$ python3 -q
>>> import numpy as np
>>> np.set_printoptions(suppress=True, linewidth=140)
>>> mat = np.diag(np.array([1, -3, 3, 1]))
>>> print(mat)
[[ 1  0  0  0]
 [ 0 -3  0  0]
 [ 0  0  3  0]
 [ 0  0  0  1]]
>>> # symmetric
>>> print(np.flatnonzero(np.linalg.matrix_power((mat != 0) + (mat.T != 0) + np.eye(4), 4)[1]))
[1]
>>> q, Rm = np.linalg.qr(mat)
>>> print(q.T @ q)
[[1. 0. 0. 0.]
 [0. 1. 0. 0.]
 [0. 0. 1. 0.]
 [0. 0. 0. 1.]]
>>> print(q)
[[ 1.  0.  0.  0.]
 [-0.  1.  0.  0.]
 [-0. -0.  1.  0.]
 [-0. -0. -0.  1.]]
>>> print(q.shape, Rm.shape)
(4, 4) (4, 4)
>>> P = np.triu(np.array([[-8, -5, 6, 6], [-4, -9, 5, 1], [8, 2, 5, 5], [-6, -8, -2, -3]]), 1) + np.eye(4)
>>> M2 = P @ mat @ np.linalg.inv(P)
>>> print(P @ mat - mat @ P)
[[  0.  20.  12.   0.]
 [  0.   0.  30.   4.]
 [  0.   0.   0. -10.]
 [  0.   0.   0.   0.]]
>>> print(np.trace(M2), np.trace(mat))
2.0 2
>>> print(mat.T @ mat)
[[1 0 0 0]
 [0 9 0 0]
 [0 0 9 0]
 [0 0 0 1]]
>>> print(np.round(np.linalg.svd(mat, compute_uv=False), 2))
[3. 3. 1. 1.]
>>> print(mat @ mat.T)
[[1 0 0 0]
 [0 9 0 0]
 [0 0 9 0]
 [0 0 0 1]]
>>> print(mat[:, 3] @ mat[:, 2])
0
>>> print(np.round(np.linalg.eigvals(mat).sum().real, 2))
2.0
>>> print(np.einsum("ij,ji->", mat, mat))
20
>>> print(np.kron(np.eye(2, dtype=int), mat))
[[ 1  0  0  0  0  0  0  0]
 [ 0 -3  0  0  0  0  0  0]
 [ 0  0  3  0  0  0  0  0]
 [ 0  0  0  1  0  0  0  0]
 [ 0  0  0  0  1  0  0  0]
 [ 0  0  0  0  0 -3  0  0]
 [ 0  0  0  0  0  0  3  0]
 [ 0  0  0  0  0  0  0  1]]
>>> print(np.einsum("ii->", mat))
2
>>> rng = np.random.default_rng(6010)
>>> feats = np.triu(rng.random((5, 5)) < 0.5, 1).astype(int)
>>> feats = feats + feats.T
>>> print(feats)
[[0 0 0 1 1]
 [0 0 0 1 1]
 [0 0 0 0 1]
 [1 1 0 0 0]
 [1 1 1 0 0]]
>>> print(np.all(np.linalg.eigvalsh(feats) > 0))
False
>>> print([round(float(np.linalg.det(feats[:i, :i])), 2) + 0 for i in range(1, 6)])
[0.0, 0.0, 0.0, 0.0, 0.0]
